$ ipython --no-banner

In [1]: import numpy as np

In [2]: import numpy.linalg as la

In [3]: np.set_printoptions(precision=3, suppress=True, linewidth=200)

In [4]: F = np.array([[3, 2, 3, 3, 0, 0, 0, 1, 3, 0, 2, 1],
   ...:     [3, 3, 3, 0, 3, 3, 1, 1, 1, 1, 1, 0],
   ...:     [2, 3, 2, 1, 3, 3, 0, 2, 3, 1, 3, 2],
   ...:     [0, 2, 0, 3, 2, 3, 1, 3, 3, 3, 3, 2],
   ...:     [3, 2, 1, 1, 3, 0, 0, 2, 3, 1, 2, 0],
   ...:     [3, 1, 3, 1, 3, 3, 2, 1, 1, 2, 2, 0],
   ...:     [2, 2, 1, 3, 2, 3, 0, 3, 2, 1, 3, 3],
   ...:     [3, 3, 2, 0, 3, 3, 3, 0, 2, 1, 3, 1],
   ...:     [2, 1, 1, 3, 1, 1, 3, 3, 3, 0, 0, 0],
   ...:     [0, 2, 3, 2, 0, 2, 3, 3, 2, 1, 2, 0],
   ...:     [2, 3, 1, 1, 1, 0, 0, 0, 2, 2, 1, 1]])

In [5]: F[-1] = F[0] + 2 * F[1]

In [6]: F
Out[6]: 
array([[3, 2, 3, 3, 0, 0, 0, 1, 3, 0, 2, 1],
       [3, 3, 3, 0, 3, 3, 1, 1, 1, 1, 1, 0],
       [2, 3, 2, 1, 3, 3, 0, 2, 3, 1, 3, 2],
       [0, 2, 0, 3, 2, 3, 1, 3, 3, 3, 3, 2],
       [3, 2, 1, 1, 3, 0, 0, 2, 3, 1, 2, 0],
       [3, 1, 3, 1, 3, 3, 2, 1, 1, 2, 2, 0],
       [2, 2, 1, 3, 2, 3, 0, 3, 2, 1, 3, 3],
       [3, 3, 2, 0, 3, 3, 3, 0, 2, 1, 3, 1],
       [2, 1, 1, 3, 1, 1, 3, 3, 3, 0, 0, 0],
       [0, 2, 3, 2, 0, 2, 3, 3, 2, 1, 2, 0],
       [9, 8, 9, 3, 6, 6, 2, 3, 5, 2, 4, 1]])

In [7]: # null space of dimension 2

In [8]: rank = la.matrix_rank(F)

In [9]: rank
Out[9]: np.int64(10)

In [10]: N = la.svd(F)[2][rank:].T

In [11]: np.round(F @ N, 3) + 0
Out[11]: 
array([[0., 0.],
       [0., 0.],
       [0., 0.],
       [0., 0.],
       [0., 0.],
       [0., 0.],
       [0., 0.],
       [0., 0.],
       [0., 0.],
       [0., 0.],
       [0., 0.]])

In [12]: [int(la.matrix_rank(np.delete(F, i, axis=0))) for i in range(11)]
Out[12]: [10, 10, 9, 9, 9, 9, 9, 9, 9, 9, 10]

In [13]: np.allclose(F @ N, 0)
Out[13]: True

In [14]: N.shape
Out[14]: (12, 2)
